$ python3 -q
>>> import numpy as np
>>> np.set_printoptions(precision=3, suppress=True, linewidth=100)
>>> mat = np.array([[0.0, 0.0, -1.0], [0.0, 0.0, 0.0], [-1.0, 0.0, 0.0]])
>>> def softmax(z):
...     e = np.exp(z - z.max(axis=-1, keepdims=True))
...     return e / e.sum(axis=-1, keepdims=True)
... 
>>> np.round(softmax(10 * mat[0]), 3) + 0
array([0.5, 0.5, 0. ])
>>> softmax(mat[0] + 4)
array([0.422, 0.422, 0.155])
>>> softmax(mat).sum(axis=1)
array([1., 1., 1.])
>>> softmax(mat[0])
array([0.422, 0.422, 0.155])
>>> scores = mat @ mat.T / np.sqrt(3)
>>> softmax(scores).round(6).argmax(axis=1)
array([0, 0, 2])
>>> softmax(scores)[0] @ mat
array([-0.264,  0.   , -0.471])
>>> softmax(scores)
array([[0.471, 0.264, 0.264],
       [0.333, 0.333, 0.333],
       [0.264, 0.264, 0.471]])
>>> softmax(scores + np.triu(np.full(scores.shape, -np.inf), 1))
array([[1.   , 0.   , 0.   ],
       [0.5  , 0.5  , 0.   ],
       [0.264, 0.264, 0.471]])
>>> rng = np.random.default_rng(688)
>>> out = mat + rng.integers(-2, 3, (3, 2)) @ rng.integers(-2, 3, (2, 3))
>>> out
array([[-4., -2.,  1.],
       [-4.,  0., -2.],
       [-5.,  0., -2.]])
>>> out - mat
array([[-4., -2.,  2.],
       [-4.,  0., -2.],
       [-4.,  0., -2.]])
>>> np.abs(out - mat).sum(axis=1)
array([8., 6., 6.])
>>> (mat != 0).astype(int)
array([[0, 0, 1],
       [0, 0, 0],
       [1, 0, 0]])
>>> (np.linalg.matrix_power((mat != 0) + (mat.T != 0) + np.eye(3), 3) > 0).astype(int)
array([[1, 0, 1],
       [0, 1, 0],
       [1, 0, 1]])
>>> np.flatnonzero(np.linalg.matrix_power((mat != 0) + (mat.T != 0) + np.eye(3), 3)[1])
array([1])
>>> left, s, VT = np.linalg.svd(mat)
>>> s
array([1., 1., 0.])
>>> out = left[:, :2] @ np.diag(s[:2]) @ VT[:2]
>>> np.linalg.matrix_rank(mat, rtol=0.05)
np.int64(2)
>>> out
array([[ 0.,  0., -1.],
       [ 0.,  0.,  0.],
       [-1.,  0.,  0.]])
>>> np.linalg.matrix_rank(out)
np.int64(2)
>>> round(np.linalg.norm(mat - out) / np.linalg.norm(mat), 3)
np.float64(0.0)
>>> lab = rng.integers(0, 3, 3)
>>> feats = np.array([[-2, 1, 2], [0, 4, 1], [-3, -3, -8]]) * (lab[:, None] == lab)
>>> feats
array([[-2,  0,  0],
       [ 0,  4,  0],
       [ 0,  0, -8]])
>>> ev, V = np.linalg.eig(feats)
>>> feats @ V[:, 0] - ev[0] * V[:, 0]
array([0., 0., 0.])
>>> ev
array([-2.,  4., -8.])
>>> np.sort(np.linalg.eigvals(np.linalg.inv(feats)))
array([-0.5  , -0.125,  0.25 ])
>>> M = np.loadtxt("test11.csv", delimiter=",")
>>> M
array([[-5.,  2., -8.],
       [ 2.,  9., -1.],
       [-1.,  6., -4.]])
>>> # rank 2
>>> round(np.linalg.det(M.T), 3)
np.float64(0.0)
>>> round(float(np.linalg.det(2 * M)), 3), np.round(np.linalg.det(M), 3)
(0.0, np.float64(0.0))
>>> np.round(np.poly(M), 3) + 0
array([  1.,   0., -67.,   0.])
